$ ipython --no-banner

In [1]: import numpy as np

In [2]: np.set_printoptions(precision=3, suppress=True, linewidth=200)

In [3]: q, _ = np.linalg.qr(np.array([[0.2, 0.7, -2.8, 1.8, 0.8],
   ...:     [0.6, 0.9, -1.3, -0.9, 1.2],
   ...:     [-1.3, 1.0, -2.0, -0.9, -1.5],
   ...:     [-1.1, -0.4, -0.1, 0.3, -0.1],
   ...:     [-0.4, 1.3, -0.7, -0.3, -0.1]]))

In [4]: mat = q[:, :5]

In [5]: mat
Out[5]: 
array([[-0.108, -0.37 , -0.808, -0.445,  0.026],
       [-0.323, -0.51 , -0.062,  0.584, -0.539],
       [ 0.699, -0.368, -0.148,  0.429,  0.412],
       [ 0.591,  0.311, -0.199, -0.081, -0.712],
       [ 0.215, -0.609,  0.531, -0.52 , -0.177]])

In [6]: # keeps lengths

In [7]: q, vecs = np.linalg.qr(mat[:, :3])[0], np.linalg.qr(mat[:, 3:])[0]

In [8]: sigma = np.linalg.svd(q.T @ vecs, compute_uv=False)

In [9]: sigma.round(3) + 0
Out[9]: array([0., 0.])

In [10]: np.degrees(np.arccos(sigma.clip(0, 1)))
Out[10]: array([90., 90.])

In [11]: round(float(np.linalg.norm(q @ q.T - vecs @ vecs.T, 2)), 3)
Out[11]: 1.0

In [12]: x = np.array([7, 3, 6, 0, 4])

In [13]: y = mat @ x

In [14]: beta, lr = np.zeros(5), 1 / np.linalg.norm(mat, 2) ** 2

In [15]: for i in range(3):
    ...:     beta -= lr * mat.T @ (mat @ beta - y)
    ...:     if i % 1 == 0: print(i, round(np.linalg.norm(mat @ beta - y), 3))
    ...: 
0 0.0
1 0.0
2 0.0

In [16]: beta.round(3) + 0
Out[16]: array([7., 3., 6., 0., 4.])

In [17]: q = mat.astype(float).copy()

In [18]: for j in range(5):
    ...:     q[:, j] -= q[:, :j] @ (q[:, :j].T @ q[:, j])
    ...:     q[:, j] /= np.linalg.norm(q[:, j])
    ...: 

In [19]: np.round(q.T @ mat, 3) + 0
Out[19]: 
array([[1., 0., 0., 0., 0.],
       [0., 1., 0., 0., 0.],
       [0., 0., 1., 0., 0.],
       [0., 0., 0., 1., 0.],
       [0., 0., 0., 0., 1.]])

In [20]: gram = mat.T @ mat

In [21]: gram.round(3) + 0
Out[21]: 
array([[1., 0., 0., 0., 0.],
       [0., 1., 0., 0., 0.],
       [0., 0., 1., 0., 0.],
       [0., 0., 0., 1., 0.],
       [0., 0., 0., 0., 1.]])

In [22]: np.linalg.svd(mat, compute_uv=False) ** 2
Out[22]: array([1., 1., 1., 1., 1.])

In [23]: np.diag(gram)
Out[23]: array([1., 1., 1., 1., 1.])

In [24]: rng = np.random.default_rng(41)

In [25]: labels = rng.permutation(5)

In [26]: labels
Out[26]: array([1, 0, 2, 3, 4])

In [27]: A2 = mat[labels][:, labels]

In [28]: round(np.linalg.det(A2), 3), round(np.linalg.det(mat[labels]), 3)
Out[28]: (np.float64(1.0), np.float64(-1.0))

In [29]: round(np.trace(A2), 3)
Out[29]: np.float64(-1.023)

In [30]: np.sort(np.abs(np.linalg.eigvals(A2)))
Out[30]: array([1., 1., 1., 1., 1.])

In [31]: np.allclose(A2, mat)
Out[31]: False

In [32]: np.diag(A2)
Out[32]: array([-0.51 , -0.108, -0.148, -0.081, -0.177])
